% python3 -q
>>> import numpy as np
>>> import numpy.linalg as la
>>> np.set_printoptions(precision=3, suppress=True, linewidth=100, legacy="1.25")
>>> rnd = lambda a: np.round(a, 3) + 0
>>> E = np.loadtxt("a.csv", delimiter=",")
>>> print(rnd(E))
[[0.333 0.333 0.333]
 [0.5   0.5   0.   ]
 [0.222 0.333 0.444]]
>>> rng = np.random.default_rng(7954)
>>> idx = rng.permutation(3)
>>> idx
array([1, 0, 2])
>>> other = E[idx][:, idx]
>>> rnd(la.det(other)), rnd(la.det(E[idx]))
(0.019, -0.019)
>>> rnd(other)
array([[0.5  , 0.5  , 0.   ],
       [0.333, 0.333, 0.333],
       [0.333, 0.222, 0.444]])
>>> rnd(np.trace(other))
1.278
>>> A = np.load("w.npy")
>>> print(A)
[[-12.969  -6.845   3.289  -8.578]
 [  1.388  -3.334   2.313   2.586]
 [  2.42   -1.793  -2.343  13.349]
 [  0.115  -0.788   7.426  -8.02 ]
 [ -1.387  -3.718   4.5     1.185]
 [ -3.278   0.968  -0.472 -16.947]
 [  4.107  -2.692  -2.12    2.634]
 [  4.209  -2.622   3.468   9.134]
 [  1.449   1.829   8.035  -4.146]
 [ -5.059   2.039  -1.66    4.3  ]
 [ 13.382   3.734  -4.769  -1.028]
 [-10.882  -1.404   3.778  -2.082]
 [  2.438  -1.509 -14.69   -6.662]
 [  5.331  -2.239 -11.368  18.328]]
>>> cov = np.cov(A, rowvar=False)
>>> rnd(np.polyfit(A[:, 3], A[:, 0], 1))
array([0.278, 0.01 ])
>>> np.argwhere(np.triu(np.abs(np.corrcoef(A.T)) > 0.8, 1))
array([], shape=(0, 2), dtype=int64)
>>> rnd(np.median(A, axis=0))
array([ 1.418, -1.651,  0.921,  0.079])
>>> print(rnd(cov))
[[ 44.822   7.941 -17.227  23.971]
 [  7.941   7.483  -1.745  -3.444]
 [-17.227  -1.745  43.203 -17.401]
 [ 23.971  -3.444 -17.401  86.304]]
>>> rnd(np.corrcoef(A[:, 3], A[:, 0])[0, 1])
0.385
>>> x0 = np.array([1, -5, 4])
>>> rhs = E @ x0
>>> coef, lr = np.zeros(3), 1 / la.norm(E, 2) ** 2
>>> for i in range(8):
...     coef -= lr * E.T @ (E @ coef - rhs)
...     if i % 2 == 0: print(i, round(la.norm(E @ coef - rhs), 3))
... 
0 1.455
2 1.053
4 0.77
6 0.571
>>> rnd(la.cond(E))
22.147
>>> print(rnd(coef))
[-1.805 -1.437  2.391]
>>> mat = np.vander(np.arange(3) - 2, 4, increasing=True)
>>> print(mat)
[[ 1 -2  4 -8]
 [ 1 -1  1 -1]
 [ 1  0  0  0]]
>>> rnd(mat.mean(axis=0))
array([ 1.   , -1.   ,  1.667, -3.   ])
>>> np.unravel_index(np.abs(mat).argmax(), mat.shape)
(0, 3)
>>> mat.sum(axis=0)
array([ 3, -3,  5, -9])
>>> mat.shape
(3, 4)
>>> print(rnd(la.svd(mat, compute_uv=False)))
[9.365 1.404 0.569]
>>> mat[:, 4]
Traceback (most recent call last):
  File "<python-input-34>", line 1, in <module>
    mat[:, 4]
    ~~~^^^^^^
IndexError: index 4 is out of bounds for axis 1 with size 4
>>> np.zeros(3, 4)
Traceback (most recent call last):
  File "<python-input-35>", line 1, in <module>
    np.zeros(3, 4)
    ~~~~~~~~^^^^^^
TypeError: Cannot interpret '4' as a data type
>>> la.matrix_rank(mat)
3
>>> np.count_nonzero(mat)
9
>>> np.diff(mat, axis=0)
array([[ 0,  1, -3,  7],
       [ 0,  1, -1,  1]])
>>> t = np.radians(30)
>>> Rm = np.eye(4)
>>> Rm[2, 2] = Rm[1, 1] = np.cos(t)
>>> Rm[2, 1], Rm[1, 2] = -np.sin(t), np.sin(t)
>>> rnd(Rm)
array([[ 1.   ,  0.   ,  0.   ,  0.   ],
       [ 0.   ,  0.866,  0.5  ,  0.   ],
       [ 0.   , -0.5  ,  0.866,  0.   ],
       [ 0.   ,  0.   ,  0.   ,  1.   ]])
>>> other = mat @ Rm.T
>>> print(rnd(la.det(Rm)), rnd(np.trace(Rm)))
1.0 3.732
>>> rnd(other)
array([[ 1.   ,  0.268,  4.464, -8.   ],
       [ 1.   , -0.366,  1.366, -1.   ],
       [ 1.   ,  0.   ,  0.   ,  0.   ]])
>>> rnd(la.svd(mat, compute_uv=False)), rnd(la.svd(other, compute_uv=False))
(array([9.365, 1.404, 0.569]), array([9.365, 1.404, 0.569]))
>>> print(np.unravel_index(np.abs(other).argmax(), other.shape))
(0, 3)
>>> print(rnd(other - other[0]))
[[ 0.     0.     0.     0.   ]
 [ 0.    -0.634 -3.098  7.   ]
 [ 0.    -0.268 -4.464  8.   ]]
>>> print(la.matrix_rank(other))
3
>>> other[3]
Traceback (most recent call last):
  File "<python-input-51>", line 1, in <module>
    other[3]
    ~~~~~^^^
IndexError: index 3 is out of bounds for axis 0 with size 3
>>> print(np.count_nonzero(other))
9
>>> rnd(np.diff(other, axis=0))
array([[ 0.   , -0.634, -3.098,  7.   ],
       [ 0.   ,  0.366, -1.366,  1.   ]])
>>> left, sig, vt = la.svd(mat, full_matrices=False)
>>> print(rnd(left.T @ left))
[[1. 0. 0.]
 [0. 1. 0.]
 [0. 0. 1.]]
>>> left.shape, sig.shape, vt.shape
((3, 3), (3,), (3, 4))
>>> print(np.abs(left[:, 0]).round(6).argmax())
0
>>> rnd(np.abs(vt[0]))
array([0.125, 0.229, 0.439, 0.86 ])
>>> rnd(sig)
array([9.365, 1.404, 0.569])
>>> feats = np.load("run18.npy")
>>> feats
array([[ 0.,  0.,  0.,  0., -4.,  2.],
       [ 0.,  0.,  0.,  0.,  4., -2.],
       [ 0.,  0.,  0.,  0.,  2.,  5.],
       [ 0.,  0.,  0.,  0., -3.,  3.],
       [-4.,  4.,  2., -3.,  0.,  0.],
       [ 2., -2.,  5.,  3.,  0.,  0.]])
>>> # equal to its transpose
>>> Ac = A - A.mean(axis=0)
>>> left, sig, vt = la.svd(Ac, full_matrices=False)
>>> rnd(sig ** 2 / (sig ** 2).sum())
array([0.582, 0.24 , 0.151, 0.027])
>>> (np.sign(left[:, 0]) == np.sign(left[0, 0])).astype(int)
array([1, 0, 0, 1, 1, 1, 0, 0, 1, 0, 0, 1, 0, 0])
>>> rnd(vt[0] * np.sign(vt[0, np.abs(vt[0]).argmax()]))
array([ 0.428,  0.012, -0.349,  0.834])
>>> rnd((sig ** 2).sum() ** 2 / (sig ** 4).sum())
2.381
>>> print(np.searchsorted(np.cumsum(sig ** 2) / (sig ** 2).sum(), 0.9) + 1)
3
>>> [round(float(la.det(feats[:i, :i])), 2) + 0 for i in range(1, 7)]
[0.0, 0.0, 0.0, 0.0, 0.0, 0.0]
>>> print(rnd(la.eigvalsh(feats).min()))
-7.653
>>> W0 = np.load("dump.npy")
>>> W0
array([[ 6,  2,  8,  4, -8],
       [ 2, 10, 10,  4,  1],
       [ 8, 10,  8, -3, -4],
       [ 4,  4, -3,  0,  0],
       [-8,  1, -4,  0, -4]])
>>> # symmetric, so the eigenvalues are real
>>> ev, evecs = la.eigh(W0)
>>> x0 = np.array([5, 6, 9, 8, 2])
>>> (np.sign(evecs[:, -1].round(6)) == np.sign(evecs[0, -1].round(6))).astype(int)
array([1, 1, 1, 1, 0])
>>> print(rnd(la.eigvalsh(W0[1:, 1:])))
[-7.75  -2.622  5.113 19.259]
>>> idx = rng.permutation(5)
>>> idx
array([4, 0, 3, 2, 1])
>>> other = W0[idx][:, idx]
>>> other
array([[-4, -8,  0, -4,  1],
       [-8,  6,  4,  8,  2],
       [ 0,  4,  0, -3,  4],
       [-4,  8, -3,  8, 10],
       [ 1,  2,  4, 10, 10]])
>>> np.allclose(other, W0)
False
>>> left, sig = la.svd(W0)
Traceback (most recent call last):
  File "<python-input-84>", line 1, in <module>
    left, sig = la.svd(W0)
    ^^^^^^^^^
ValueError: too many values to unpack (expected 2)
>>> left, sig, vt = la.svd(W0, full_matrices=False)
>>> rnd(left.T @ W0 @ vt.T)
array([[23.498,  0.   ,  0.   ,  0.   ,  0.   ],
       [ 0.   ,  9.133,  0.   ,  0.   ,  0.   ],
       [ 0.   ,  0.   ,  9.074,  0.   ,  0.   ],
       [ 0.   ,  0.   ,  0.   ,  7.726,  0.   ],
       [ 0.   ,  0.   ,  0.   ,  0.   ,  4.287]])
>>> K = np.loadtxt("case10.csv", delimiter=",")
>>> rnd(K)
array([[ -4.893,   7.156,   3.399,   3.252,   6.697,   6.788,  -0.138,  -5.561],
       [  6.129,  -8.499,  -7.032,   1.511,  -7.409, -11.184,   1.588,   2.746],
       [ 13.313, -18.958, -14.163,   0.402, -16.935, -23.28 ,   3.173,   8.416],
       [ 19.361, -23.549, -14.689,  -0.953, -19.476, -27.143,  -3.078,   8.975],
       [ -1.259,   6.615,   5.967,   2.216,   8.053,   7.794,  -7.887,  -7.443],
       [  2.912,  -1.547,  -0.891,   1.781,  -0.195,  -2.365,  -3.204,  -2.061],
       [ -5.333,  -3.384, -10.699,   4.438,  -7.255,  -9.243,  19.89 ,   5.273],
       [  4.568,   2.365,   5.686,   0.893,   5.829,   4.331, -14.22 ,  -7.077],
       [ 10.353,  -9.117,  -4.034,   0.306,  -5.818,  -9.998,  -7.438,   0.548],
       [  2.647,   0.307,   1.281,   1.675,   2.066,   0.284,  -5.905,  -3.738],
       [  8.751,  -9.559,  -6.05 ,   0.83 ,  -7.301, -11.463,  -2.797,   2.058],
       [-10.699,   4.096,  -5.804,   5.3  ,  -0.571,  -0.705,  19.304,   1.37 ]])
>>> # null space of dimension 5
>>> left, sig, vt = la.svd(K)
>>> evecs = vt[:(sig > 1e-8).sum()]
>>> x0 = K[8] + 4 * K[9] + rng.integers(2) * np.eye(8)[6]
>>> rnd(x0)
array([ 20.94 ,  -7.888,   1.092,   7.007,   2.445,  -8.861, -31.058, -14.406])
>>> la.matrix_rank(np.vstack([K, x0]))
3
>>> rnd(la.norm(x0 - evecs.T @ evecs @ x0))
0.0
>>> np.allclose(evecs.T @ evecs @ x0, x0)
True
>>> rnd(np.diag(evecs.T @ evecs))
array([0.313, 0.247, 0.233, 0.474, 0.22 , 0.392, 0.69 , 0.43 ])
>>> [round(float(x), 3) for x in la.svd(K, compute_uv=False)[:3]]
[75.359, 40.831, 10.919]
>>> rnd(la.norm(K, 2) / la.norm(K))
0.872
>>> rnd(np.trace(la.pinv(K) @ K))
3.0
>>> la.lstsq(K[:-1].T, K[-1])[2]
3
>>> try:
...     la.inv(K)
... except la.LinAlgError as e:
...     print("failed:", e)
... 
failed: Last 2 dimensions of the array must be square
>>> np.abs(np.diag(la.qr(K)[1])) > 1e-9
array([ True,  True,  True, False, False, False, False, False])
>>> rnd(K @ la.pinv(K) @ K)
array([[ -4.893,   7.156,   3.399,   3.252,   6.697,   6.788,  -0.138,  -5.561],
       [  6.129,  -8.499,  -7.032,   1.511,  -7.409, -11.184,   1.588,   2.746],
       [ 13.313, -18.958, -14.163,   0.402, -16.935, -23.28 ,   3.173,   8.416],
       [ 19.361, -23.549, -14.689,  -0.953, -19.476, -27.143,  -3.078,   8.975],
       [ -1.259,   6.615,   5.967,   2.216,   8.053,   7.794,  -7.887,  -7.443],
       [  2.912,  -1.547,  -0.891,   1.781,  -0.195,  -2.365,  -3.204,  -2.061],
       [ -5.333,  -3.384, -10.699,   4.438,  -7.255,  -9.243,  19.89 ,   5.273],
       [  4.568,   2.365,   5.686,   0.893,   5.829,   4.331, -14.22 ,  -7.077],
       [ 10.353,  -9.117,  -4.034,   0.306,  -5.818,  -9.998,  -7.438,   0.548],
       [  2.647,   0.307,   1.281,   1.675,   2.066,   0.284,  -5.905,  -3.738],
       [  8.751,  -9.559,  -6.05 ,   0.83 ,  -7.301, -11.463,  -2.797,   2.058],
       [-10.699,   4.096,  -5.804,   5.3  ,  -0.571,  -0.705,  19.304,   1.37 ]])
>>> np.unique(K.round(6), axis=0).shape
(12, 8)
